$ python3 -q
>>> import numpy as np
>>> from numpy import linalg as LA
>>> np.set_printoptions(precision=3, suppress=True, linewidth=140, sign=" ")
>>> tidy = lambda a: np.round(a, 3) + 0
>>> X = np.array([[-6, -1, 0, 3], [6, 0, 0, 0], [0, 0, 0, 0], [0, 0, -9, 0]])
>>> rng = np.random.default_rng(918)
>>> z = rng.permutation(4)
>>> print(z)
[ 2  0  3  1]
>>> out = X[z][:, z]
>>> print(tidy(np.sort(np.abs(LA.eigvals(out)))))
[ 0.     0.     1.268  4.732]
>>> print(np.diag(out))
[ 0 -6  0  0]
>>> U, sigma, Vh = LA.svd(X)
>>> V = Vh[:(sigma > 1e-8).sum()]
>>> x = X[2] + -2 * X[3] + rng.integers(2) * np.eye(4)[0]
>>> print(x)
[  0.   0.  18.   0.]
>>> print(tidy(LA.norm(x - V.T @ V @ x)))
0.0
>>> print(LA.matrix_rank(np.vstack([X, x])))
3
>>> print(tidy(V.T @ V))
[[ 1.   0.   0.   0. ]
 [ 0.   0.1  0.  -0.3]
 [ 0.   0.   1.   0. ]
 [ 0.  -0.3  0.   0.9]]
>>> arr = np.loadtxt("w.csv", delimiter=",")
>>> print(arr)
[[-2. -2. -2.]
 [-2. -4. -4.]
 [-2. -4. -6.]]
>>> u = np.array([0, 0, 0])
>>> print(np.correlate(arr[1], arr[0], "full"))
[  4.  12.  20.  16.   8.]
>>> ev, V = LA.eigh(arr)
>>> x = np.array([2, 3, -3])
>>> print(tidy(V * np.abs(ev) @ V.T))
[[ 2.  2.  2.]
 [ 2.  4.  4.]
 [ 2.  4.  6.]]
>>> print(tidy(LA.eigvalsh(arr[1:, 1:])))
[-9.123 -0.877]
>>> print(V * np.maximum(ev, 0) @ V.T)
[[ 0.  0.  0.]
 [ 0.  0.  0.]
 [ 0.  0.  0.]]
>>> ev, V = LA.eigvalsh(arr)
Traceback (most recent call last):
  File "<python-input-27>", line 1, in <module>
    ev, V = LA.eigvalsh(arr)
    ^^^^^
ValueError: too many values to unpack (expected 2)
>>> ev, V = LA.eigh(arr)
>>> print(tidy(V.T @ V))
[[ 1.  0.  0.]
 [ 0.  1.  0.]
 [ 0.  0.  1.]]
>>> print((ev > 1e-8).sum(), (ev < -1e-8).sum())
0 3
>>> print(tidy(ev.sum()), np.trace(arr))
-12.0 -12.0
>>> print(tidy(LA.svd(arr, compute_uv=False)))
[ 10.098   1.286   0.616]
>>> print(tidy(LA.eigvalsh(arr + -2 * np.eye(3))))
[-12.098  -3.286  -2.616]
>>> print(tidy(V @ np.diag(ev) @ V.T))
[[-2. -2. -2.]
 [-2. -4. -4.]
 [-2. -4. -6.]]
>>> u, g = arr[1], arr[2]
>>> print(u @ g)
44.0
>>> print(u @ u)
36.0
>>> pr = (u @ g) / (u @ u) * u
>>> print(tidy(g - pr))
[ 0.444  0.889 -1.111]
>>> m1 = np.load("dump.npy")
>>> print(tidy(m1))
[[-0.556 -0.063 -4.969]
 [ 4.623 -1.89   0.228]
 [ 4.383 -1.705  1.698]
 [ 4.543 -1.919 -0.824]
 [ 0.709 -0.001  4.949]
 [ 4.622 -1.907 -0.068]
 [ 2.763 -1.369 -3.936]
 [ 2.478 -1.265 -4.155]
 [-1.387  0.289 -4.795]
 [-2.915  1.424  3.805]
 [-4.621  1.884 -0.312]
 [-4.606  1.864 -0.556]
 [ 3.329 -1.57  -3.384]
 [-2.213  1.166  4.329]
 [-4.239  1.622 -2.096]
 [-0.958  0.68   4.86 ]
 [-2.199  1.161  4.338]
 [ 2.729 -1.357 -3.964]
 [ 0.898 -0.657 -4.875]
 [ 4.419 -1.9   -1.363]]
>>> r = LA.matrix_rank(m1)
>>> print(r)
2
>>> N = LA.svd(m1)[2][r:].T
>>> print(tidy(N[:, 0] / N[np.abs(N[:, 0]).round(6).argmax(), 0]))
[ 0.412  1.    -0.059]
>>> print(N.shape)
(3, 1)
>>> print(tidy(m1 @ N))
[[ 0.]
 [ 0.]
 [ 0.]
 [ 0.]
 [ 0.]
 [ 0.]
 [ 0.]
 [ 0.]
 [ 0.]
 [ 0.]
 [ 0.]
 [ 0.]
 [ 0.]
 [ 0.]
 [ 0.]
 [ 0.]
 [ 0.]
 [ 0.]
 [ 0.]
 [ 0.]]
>>> print(LA.matrix_rank(m1.T @ m1), LA.matrix_rank(m1 @ m1.T))
2 2
>>> print([int(LA.matrix_rank(m1[:, :j + 1])) for j in range(3)])
[1, 2, 2]
>>> U, sigma, Vh = LA.svd(m1)
>>> V = Vh[:(sigma > 1e-8).sum()]
>>> x = m1[16] + 3 * m1[17] + rng.integers(2) * np.eye(3)[2]
>>> print(tidy(x))
[ 5.987 -2.91  -6.554]
>>> print(LA.matrix_rank(np.vstack([m1, x])))
3
>>> q, _ = LA.qr(np.array([[-0.4, -2.3, -0.1], [-1.4, -1.5, 0.9], [0.4, -1.5, 1.1]]))
>>> V, _ = LA.qr(np.array([[0.2, 0.3, 0.4], [-0.5, -0.4, -1.5], [-0.1, 0.4, -1.4]]))
>>> sigma = 5 * 0.2 ** np.arange(3)
>>> W0 = q[:, :3] * sigma @ V[:3]
>>> print(tidy(W0))
[[ 1.096  0.58   0.849]
 [ 1.711  1.355  4.091]
 [ 0.194 -0.482 -1.419]]
>>> z = rng.permutation(3)
>>> print(z)
[ 0  2  1]
>>> out = W0[z][:, z]
>>> print(tidy(np.sort(np.abs(LA.eigvals(out)))))
[ 0.722  0.722  1.918]
>>> print(tidy(out))
[[ 1.096  0.849  0.58 ]
 [ 0.194 -1.419 -0.482]
 [ 1.711  4.091  1.355]]
>>> print(np.allclose(out, W0))
False
>>> print(tidy(np.trace(out)))
1.032
>>> print(LA.norm(W0, axis=1).argmax())
1
>>> print(tidy(LA.norm(W0[2], 1)), tidy(LA.norm(W0[2], np.inf)))
2.095 1.419
>>> print(tidy(W0[2] @ W0[0]))
-1.272
>>> print(tidy(LA.norm(W0, 1)), tidy(LA.norm(W0, np.inf)))
6.359 7.157
>>> print(tidy(LA.norm(W0[2] - W0[0])))
2.662
>>> u = np.array([3, -3, 0])
>>> out = W0 + np.outer(u, np.eye(3)[0])
>>> print(LA.matrix_rank(out - W0))
1
>>> print(tidy(LA.det(out) / LA.det(W0)), tidy(1 + LA.solve(W0, u)[0]))
-0.096 -0.096
>>> u, g = W0[0], W0[2]
>>> print(tidy(u @ g))
-1.272
>>> print(tidy(u @ u))
2.259
>>> pr = (u @ g) / (u @ u) * u
>>> print(tidy(g - pr))
[ 0.811 -0.155 -0.941]
>>> print(tidy(np.outer(u, g)))
[[ 0.212 -0.528 -1.556]
 [ 0.112 -0.28  -0.823]
 [ 0.164 -0.409 -1.204]]
>>> print(LA.matrix_rank(np.outer(u, g)))
1
>>> print(tidy(LA.norm(u + g) ** 2 + LA.norm(u - g) ** 2))
9.086
>>> print(LA.matrix_power(X, 4))
[[ 684  144 -810 -432]
 [-864 -180  972  540]
 [   0    0    0    0]
 [   0    0    0    0]]
>>> print(np.allclose(X @ X.T, X.T @ X))
False
>>> X.inv()
Traceback (most recent call last):
  File "<python-input-86>", line 1, in <module>
    X.inv()
    ^^^^^
AttributeError: 'numpy.ndarray' object has no attribute 'inv'
>>> print((X + X.T) / 2)
[[-6.   2.5  0.   1.5]
 [ 2.5  0.   0.   0. ]
 [ 0.   0.   0.  -4.5]
 [ 1.5  0.  -4.5  0. ]]
>>> K = np.loadtxt("out7.csv", delimiter=",")
>>> print(K)
[[ 0.9   -1.5   -6.119]
 [-0.1   -1.2   -4.883]
 [-0.5   -0.7   -2.766]
 [ 0.6    0.2    0.859]
 [ 0.2   -0.3   -1.212]
 [-0.1   -0.8   -3.288]
 [ 0.3    0.3    1.216]
 [ 0.4    0.7    2.795]
 [-1.7    1.4    5.704]
 [ 1.5   -0.1   -0.351]
 [-0.6    0.7    2.848]
 [-1.4   -0.4   -1.642]
 [-1.     0.4    1.664]
 [-1.9    1.1    4.31 ]
 [-1.2   -1.2   -4.847]
 [-1.2    0.7    2.795]
 [-1.7   -2.    -8.009]
 [ 0.9    0.8    3.237]
 [ 1.3    1.9    7.594]
 [ 0.2    0.5    2.065]]
>>> dist = LA.norm(K[:, None] - K[None], axis=-1)
>>> print(dist[16].round(6).argsort(kind="stable")[:4])
[ 16   0  14   1]
>>> print((dist + 1e9 * np.eye(20)).round(6).argmin(axis=1))
[  1  14   5   6   9   2   3  17  13   3  15   2  15   8   1  10   0   7   8   7]
>>> print(tidy(dist[:5, :5]))
[[ 0.     1.618  3.721  7.188  5.1  ]
 [ 1.618  0.     2.212  5.952  3.792]
 [ 3.721  2.212  0.     3.894  1.751]
 [ 7.188  5.952  3.894  0.     2.168]
 [ 5.1    3.792  1.751  2.168  0.   ]]
>>> print(np.flatnonzero(dist[16] < dist.mean() / 2))
[ 16]
>>> print(dist.shape)
(20, 20)
>>> Ac = K - K.mean(axis=0)
>>> V = LA.svd(Ac)[2][:2]
>>> out = Ac - Ac @ V.T @ V
>>> print(tidy(np.diag(V.T @ V)))
[ 1.     0.058  0.942]
>>> print(tidy((Ac @ V.T).std(axis=0)))
[ 4.147  1.014]
>>> print(tidy(out.std(axis=0)))
[ 0.     0.012  0.003]
>>> print(LA.norm(out, axis=1).round(6).argmax())
13
>>> data = np.load("mat.npy")
>>> print(data)
[[-4  8  3  5]
 [ 4  4 -4  6]
 [-8  4  7 -1]]
>>> out = data / LA.norm(data, axis=1)
Traceback (most recent call last):
  File "<python-input-105>", line 1, in <module>
    out = data / LA.norm(data, axis=1)
          ~~~~~^~~~~~~~~~~~~~~~~~~~~~~
ValueError: operands could not be broadcast together with shapes (3,4) (3,) 
>>> out = data / LA.norm(data, axis=1, keepdims=True)
>>> G = out @ out.T
>>> print(tidy(np.degrees(np.arccos(np.clip(G[2, 0], -1, 1)))))
48.917
>>> print((np.abs(G) > 0.9).astype(int))
[[ 1  0  0]
 [ 0  1  0]
 [ 0  0  1]]
>>> print((G - 2 * np.eye(3)).round(6).argmax(axis=1))
[ 2  0  0]
>>> mat = np.maximum(np.array([[-1, -3],
...     [-3, -1],
...     [1, -1],
...     [2, 3],
...     [2, -1],
...     [1, 1],
...     [2, -1],
...     [3, 2],
...     [3, 2],
...     [-1, 2],
...     [-2, 3],
...     [-3, -1],
...     [3, -3],
...     [2, -1],
...     [3, -1],
...     [2, -3],
...     [3, 2],
...     [2, -3],
...     [-1, 2],
...     [1, 3],
...     [-2, 2],
...     [2, -1],
...     [-2, 2],
...     [0, -3],
...     [-2, 3]]) @ np.array([[0, 3, 1], [3, 3, 2]]) + np.array([3, 3, 0]), 0)
>>> print(mat)
[[  0   0   0]
 [  0   0   0]
 [  0   3   0]
 [ 12  18   8]
 [  0   6   0]
 [  6   9   3]
 [  0   6   0]
 [  9  18   7]
 [  9  18   7]
 [  9   6   3]
 [ 12   6   4]
 [  0   0   0]
 [  0   3   0]
 [  0   6   0]
 [  0   9   1]
 [  0   0   0]
 [  9  18   7]
 [  0   0   0]
 [  9   6   3]
 [ 12  15   7]
 [  9   3   2]
 [  0   6   0]
 [  9   3   2]
 [  0   0   0]
 [ 12   6   4]]
>>> Z = mat[[5, 14]].astype(float)
>>> for _ in range(3):
...     z = LA.norm(mat[:, None] - Z, axis=-1).argmin(axis=1)
...     Z = np.array([mat[z == j].mean(axis=0) for j in range(2)])
... 
>>> print(z)
[ 1  1  1  0  1  0  1  0  0  0  0  1  1  1  1  1  0  1  0  0  0  1  0  1  0]
>>> print(np.bincount(z))
[ 12  13]
>>> print(tidy(Z))
[[  9.75   10.5     4.75 ]
 [  0.      3.      0.077]]
>>> print(np.abs(Z[1] - Z[0]).argmax())
0
>>> Ac = mat - mat.mean(axis=0)
>>> U, sigma, Vh = LA.svd(Ac, full_matrices=False)
>>> print(tidy(np.abs(Vh[-1])))
[ 0.263  0.25   0.932]
>>> print(LA.matrix_rank(Ac))
3
>>> print(tidy(Vh[0] * np.sign(Vh[0, np.abs(Vh[0]).argmax()])))
[ 0.56   0.747  0.358]
>>> dist = LA.norm(mat[:, None] - mat[None], axis=-1)
>>> print(dist[3].round(6).argsort(kind="stable")[:4])
[  3   7   8  16]
>>> proj = mat @ LA.solve(mat.T @ mat, mat.T)
>>> print(tidy(np.diag(proj)))
[ 0.     0.     0.043  0.227  0.171  0.058  0.171  0.208  0.208  0.11   0.194  0.     0.043  0.171  0.183  0.     0.208  0.     0.11
  0.158  0.187  0.171  0.187  0.     0.194]
>>> print(tidy(LA.eigvalsh(proj)))
[ 0.  0.  0.  0.  0.  0.  0.  0.  0.  0.  0.  0.  0.  0.  0.  0.  0.  0.  0.  0.  0.  0.  1.  1.  1.]
>>> print(np.allclose(proj @ proj, proj))
True
>>> print(LA.matrix_rank(np.eye(25) - proj))
22
>>> Ac = (mat - mat.mean(axis=0)) / mat.std(axis=0)
>>> print(Ac.std(axis=0))
[ 1.  1.  1.]
>>> print(np.argwhere(np.abs(Ac) > 2))
[[ 3  2]]
>>> b = LA.lstsq(np.delete(Ac, 1, axis=1), Ac[:, 1])[0]
>>> print(tidy(1 - np.var(Ac[:, 1] - np.delete(Ac, 1, axis=1) @ b)))
0.889
>>> J = np.loadtxt("block17.csv", delimiter=",")
>>> print(J)
[[ 0.  1.  0.  1.  0.  1.]
 [-1.  4. -1.  4. -1.  4.]
 [ 6. -1.  6. -1.  6. -1.]
 [ 0.  1.  0.  1.  0.  1.]
 [-1.  4. -1.  4. -1.  4.]
 [ 6. -1.  6. -1.  6. -1.]]
>>> # rows 0 and 3 are equal
>>> print(np.abs(np.diag(LA.qr(J)[1])) > 1e-9)
[ True  True False False False False]
>>> try:
...     LA.inv(J)
... except LA.LinAlgError as e:
...     print(repr(e))
... 
LinAlgError('Singular matrix')
>>> print(tidy(J @ LA.pinv(J) @ J))
[[ 0.  1.  0.  1.  0.  1.]
 [-1.  4. -1.  4. -1.  4.]
 [ 6. -1.  6. -1.  6. -1.]
 [ 0.  1.  0.  1.  0.  1.]
 [-1.  4. -1.  4. -1.  4.]
 [ 6. -1.  6. -1.  6. -1.]]
>>> print(np.allclose(J[:-1].T @ LA.lstsq(J[:-1].T, J[-1])[0], J[-1]))
True
>>> z = rng.permutation(6)
>>> print(z)
[ 2  4  0  3  1  5]
>>> out = J[z][:, z]
>>> print(np.trace(out))
9.0
>>> print(np.allclose(out, J))
False
>>> print(out)
[[ 6.  6.  6. -1. -1. -1.]
 [-1. -1. -1.  4.  4.  4.]
 [ 0.  0.  0.  1.  1.  1.]
 [ 0.  0.  0.  1.  1.  1.]
 [-1. -1. -1.  4.  4.  4.]
 [ 6.  6.  6. -1. -1. -1.]]
>>> print(np.unique(out.round(6), axis=0).shape)
(3, 6)
>>> print(tidy(out @ LA.pinv(out) @ out))
[[ 6.  6.  6. -1. -1. -1.]
 [-1. -1. -1.  4.  4.  4.]
 [ 0.  0.  0.  1.  1.  1.]
 [ 0.  0.  0.  1.  1.  1.]
 [-1. -1. -1.  4.  4.  4.]
 [ 6.  6.  6. -1. -1. -1.]]
>>> print(np.allclose(out[:-1].T @ LA.lstsq(out[:-1].T, out[-1])[0], out[-1]))
True
>>> out = J / np.sqrt((J ** 2).mean(axis=1, keepdims=True))
>>> print(tidy(out[0]))
[ 0.     1.414  0.     1.414  0.     1.414]
>>> print(J - J.mean(axis=1, keepdims=True))
[[-0.5  0.5 -0.5  0.5 -0.5  0.5]
 [-2.5  2.5 -2.5  2.5 -2.5  2.5]
 [ 3.5 -3.5  3.5 -3.5  3.5 -3.5]
 [-0.5  0.5 -0.5  0.5 -0.5  0.5]
 [-2.5  2.5 -2.5  2.5 -2.5  2.5]
 [ 3.5 -3.5  3.5 -3.5  3.5 -3.5]]
>>> print(LA.matrix_rank(out) == LA.matrix_rank(J))
True
>>> print(LA.matrix_rank(J - J.mean(axis=1, keepdims=True)))
1
>>> print(tidy(LA.norm(out, axis=1)))
[ 2.449  2.449  2.449  2.449  2.449  2.449]
